% python3 -q
>>> import numpy as np
>>> np.set_printoptions(precision=2, suppress=True, linewidth=200, sign=" ")
>>> arr = np.array([[-1.12, -0.24, 0.4, -1.44, 0.56, 0.88],
...     [0.0, 0.0, 0.0, 0.0, 0.0, 0.0],
...     [1.54, 0.33, -0.55, 1.98, -0.77, -1.21]])
>>> th = np.radians(135)
>>> r_ = np.eye(6)
>>> r_[0, 0] = r_[3, 3] = np.cos(th)
>>> r_[0, 3], r_[3, 0] = -np.sin(th), np.sin(th)
>>> print(r_)
[[-0.71  0.    0.   -0.71  0.    0.  ]
 [ 0.    1.    0.    0.    0.    0.  ]
 [ 0.    0.    1.    0.    0.    0.  ]
 [ 0.71  0.    0.   -0.71  0.    0.  ]
 [ 0.    0.    0.    0.    1.    0.  ]
 [ 0.    0.    0.    0.    0.    1.  ]]
>>> A2 = arr @ r_.T
>>> np.allclose(arr @ arr.T, A2 @ A2.T)
True
>>> A2
array([[ 1.81, -0.24,  0.4 ,  0.23,  0.56,  0.88],
       [ 0.  ,  0.  ,  0.  ,  0.  ,  0.  ,  0.  ],
       [-2.49,  0.33, -0.55, -0.31, -0.77, -1.21]])
>>> np.allclose(np.linalg.norm(arr, axis=1), np.linalg.norm(A2, axis=1))
True
>>> print(np.abs(A2 - arr).max(axis=0))
[ 4.03  0.    0.    2.29  0.    0.  ]
>>> r = np.linalg.matrix_rank(arr)
>>> print(r)
1
>>> ns = np.linalg.svd(arr)[2][r:].T
>>> ns.shape
(6, 5)
>>> np.round(arr @ ns, 2) + 0
array([[ 0.,  0.,  0.,  0.,  0.],
       [ 0.,  0.,  0.,  0.,  0.],
       [ 0.,  0.,  0.,  0.,  0.]])
>>> print(np.linalg.matrix_rank(arr.T @ arr), np.linalg.matrix_rank(arr @ arr.T))
1 1
>>> arr @ arr
Traceback (most recent call last):
  File "<python-input-19>", line 1, in <module>
    arr @ arr
    ~~~~^~~~~
ValueError: matmul: Input operand 1 has a mismatch in its core dimension 0, with gufunc signature (n?,k),(k,m?)->(n?,m?) (size 3 is different from 6)
>>> gram = arr.T @ arr
>>> round(float(np.trace(gram)), 2), round((arr ** 2).sum(), 2)
(13.39, np.float64(13.39))
>>> np.round(np.linalg.eigvalsh(gram)[::-1], 2) + 0
array([ 13.39,   0.  ,   0.  ,   0.  ,   0.  ,   0.  ])
>>> W = np.array([[-5, -8, -7, 1, 6],
...     [6, -2, -7, 6, 4],
...     [-3, 4, 0, 3, 0],
...     [-4, -7, -7, 5, -8],
...     [5, 0, -5, -1, 2],
...     [-6, 9, 4, -1, -5]])
>>> coef = np.array([2, 8, 8, 3, 0])
>>> act = np.maximum(arr @ W + coef, 0)
>>> np.linalg.matrix_rank(act)
np.int64(3)
>>> act
array([[  8.24,  37.04,  28.32,   0.  ,   0.56],
       [  2.  ,   8.  ,   8.  ,   3.  ,   0.  ],
       [  0.  ,   0.  ,   0.  ,  16.75,   0.  ]])
>>> W2 = np.array([[2, 2], [2, 3], [-2, 1], [-1, 2], [-1, 1]])
>>> W @ W2
array([[-19, -33],
       [ 12,  15],
       [ -1,  12],
       [ -5, -34],
       [ 19,   5],
       [  4,  12]])
>>> (act @ W2).round(6).argmax(axis=1)
array([ 1,  1,  1])
>>> Uu, sv, Vt = np.linalg.svd(arr)
>>> sv.round(2) + 0
array([ 3.66,  0.  ,  0.  ])
>>> A2 = Uu[:, :1] @ np.diag(sv[:1]) @ Vt[:1]
>>> print(np.round(np.linalg.norm(arr - A2) / np.linalg.norm(arr), 2))
0.0
>>> A2
array([[-1.12, -0.24,  0.4 , -1.44,  0.56,  0.88],
       [ 0.  ,  0.  ,  0.  ,  0.  ,  0.  ,  0.  ],
       [ 1.54,  0.33, -0.55,  1.98, -0.77, -1.21]])
>>> np.linalg.matrix_rank(arr, rtol=0.05)
np.int64(1)
>>> W0 = np.loadtxt("run4.csv", delimiter=",")
>>> print(W0)
[[ 4.  8.  5.]
 [ 8.  0.  2.]
 [ 5.  2.  0.]]
>>> # symmetric
>>> r0 = np.array([-1, 3, 2])
>>> np.convolve(W0[2], r0)
array([-5., 13., 16.,  4.,  0.])
>>> np.polyval(r0, W0[2])
array([-8.,  4.,  2.])
>>> np.cross(W0[2, :3], W0[1, :3])
array([  4., -10., -16.])
>>> np.correlate(W0[2], W0[1], "full")
array([ 10.,   4.,  40.,  16.,   0.])
>>> np.array([np.convolve(row, r0, "same") for row in W0])
array([[  4.,  27.,  31.],
       [ 24.,  14.,   6.],
       [ 13.,  16.,   4.]])
>>> J = np.array([[3.0, 2.0, 2.0, 2.0, 2.0, 0.0, 0.0, 0.0],
...     [2.0, 3.0, 2.0, 2.0, 2.0, 0.0, 0.0, 0.0],
...     [2.0, 2.0, 3.0, 2.0, 2.0, 0.0, 0.0, 0.0],
...     [2.0, 2.0, 2.0, 3.0, 2.0, 0.0, 0.0, 0.0],
...     [2.0, 2.0, 2.0, 2.0, 3.0, 0.0, 0.0, 0.0],
...     [0.0, 0.0, 0.0, 0.0, 0.0, 3.0, 2.0, 2.0],
...     [0.0, 0.0, 0.0, 0.0, 0.0, 2.0, 3.0, 2.0],
...     [0.0, 0.0, 0.0, 0.0, 0.0, 2.0, 2.0, 3.0]])
>>> J
array([[ 3.,  2.,  2.,  2.,  2.,  0.,  0.,  0.],
       [ 2.,  3.,  2.,  2.,  2.,  0.,  0.,  0.],
       [ 2.,  2.,  3.,  2.,  2.,  0.,  0.,  0.],
       [ 2.,  2.,  2.,  3.,  2.,  0.,  0.,  0.],
       [ 2.,  2.,  2.,  2.,  3.,  0.,  0.,  0.],
       [ 0.,  0.,  0.,  0.,  0.,  3.,  2.,  2.],
       [ 0.,  0.,  0.,  0.,  0.,  2.,  3.,  2.],
       [ 0.,  0.,  0.,  0.,  0.,  2.,  2.,  3.]])
>>> x = np.array([2, 2, -2, 0, -2, -1, -2, 0])
>>> a = np.maximum(J @ x, 0)
>>> np.maximum(J @ (3 * x), 0)
array([ 6.,  6.,  0.,  0.,  0.,  0.,  0.,  0.])
>>> print(J * (a > 1e-9)[:, None])
[[ 3.  2.  2.  2.  2.  0.  0.  0.]
 [ 2.  3.  2.  2.  2.  0.  0.  0.]
 [ 0.  0.  0.  0.  0.  0.  0.  0.]
 [ 0.  0.  0.  0.  0.  0.  0.  0.]
 [ 0.  0.  0.  0.  0.  0.  0.  0.]
 [ 0.  0.  0.  0.  0.  0.  0.  0.]
 [ 0.  0.  0.  0.  0.  0.  0.  0.]
 [ 0.  0.  0.  0.  0.  0.  0.  0.]]
>>> np.maximum(J @ x, 0) - np.maximum(-J @ x, 0)
array([ 2.,  2., -2.,  0., -2., -7., -8., -6.])
>>> J @ J
array([[ 25.,  24.,  24.,  24.,  24.,   0.,   0.,   0.],
       [ 24.,  25.,  24.,  24.,  24.,   0.,   0.,   0.],
       [ 24.,  24.,  25.,  24.,  24.,   0.,   0.,   0.],
       [ 24.,  24.,  24.,  25.,  24.,   0.,   0.,   0.],
       [ 24.,  24.,  24.,  24.,  25.,   0.,   0.,   0.],
       [  0.,   0.,   0.,   0.,   0.,  17.,  16.,  16.],
       [  0.,   0.,   0.,   0.,   0.,  16.,  17.,  16.],
       [  0.,   0.,   0.,   0.,   0.,  16.,  16.,  17.]])
>>> print(round(np.abs(np.linalg.eigvals(J)).max(), 2))
11.0
>>> np.allclose(J, J.T)
True
>>> J.inv()
Traceback (most recent call last):
  File "<python-input-56>", line 1, in <module>
    J.inv()
    ^^^^^
AttributeError: 'numpy.ndarray' object has no attribute 'inv'
>>> (J + J.T) / 2
array([[ 3.,  2.,  2.,  2.,  2.,  0.,  0.,  0.],
       [ 2.,  3.,  2.,  2.,  2.,  0.,  0.,  0.],
       [ 2.,  2.,  3.,  2.,  2.,  0.,  0.,  0.],
       [ 2.,  2.,  2.,  3.,  2.,  0.,  0.,  0.],
       [ 2.,  2.,  2.,  2.,  3.,  0.,  0.,  0.],
       [ 0.,  0.,  0.,  0.,  0.,  3.,  2.,  2.],
       [ 0.,  0.,  0.,  0.,  0.,  2.,  3.,  2.],
       [ 0.,  0.,  0.,  0.,  0.,  2.,  2.,  3.]])
>>> print(np.allclose(J @ J.T, J.T @ J))
True
>>> print(np.round(np.linalg.det(J), 2))
77.0
>>> np.flatnonzero(np.linalg.matrix_power((J != 0) + (J.T != 0) + np.eye(8), 8)[1])
array([ 0,  1,  2,  3,  4])
>>> A2 = J[0, 0] * J[1:] - np.outer(J[1:, 0], J[0])
>>> A2
array([[ 0.,  5.,  2.,  2.,  2.,  0.,  0.,  0.],
       [ 0.,  2.,  5.,  2.,  2.,  0.,  0.,  0.],
       [ 0.,  2.,  2.,  5.,  2.,  0.,  0.,  0.],
       [ 0.,  2.,  2.,  2.,  5.,  0.,  0.,  0.],
       [ 0.,  0.,  0.,  0.,  0.,  9.,  6.,  6.],
       [ 0.,  0.,  0.,  0.,  0.,  6.,  9.,  6.],
       [ 0.,  0.,  0.,  0.,  0.,  6.,  6.,  9.]])
>>> np.linalg.matrix_rank(A2), np.linalg.matrix_rank(J)
(np.int64(7), np.int64(8))
>>> np.flatnonzero(~A2.round(6).any(axis=1))
array([], dtype=int64)
>>> F = np.loadtxt("x.csv", delimiter=",")
>>> F
array([[11.13, -6.02,  3.04,  3.5 , -5.01],
       [-5.34,  6.  ,  1.5 ,  1.23,  1.71],
       [-8.3 ,  2.15,  4.  , -0.07,  4.01],
       [ 2.45, -4.47,  6.55,  0.34, -7.55],
       [ 3.83,  6.06,  4.49, -3.64,  2.98],
       [-0.26,  0.83,  0.01,  4.34, -5.54],
       [ 5.76,  6.41,  2.  , -5.38, -1.25]])
>>> x = np.array([0, -2, 3, 4, 3])
>>> a = np.maximum(F @ x, 0)
>>> np.flatnonzero(a > 1e-9)
array([ 0,  1,  2,  3])
>>> F.T @ a
array([ 66.88, -96.7 , 190.64,  74.71, -73.61])
>>> np.tanh(F @ x)
array([ 1.  ,  0.99,  1.  ,  1.  , -1.  , -0.71, -1.  ])
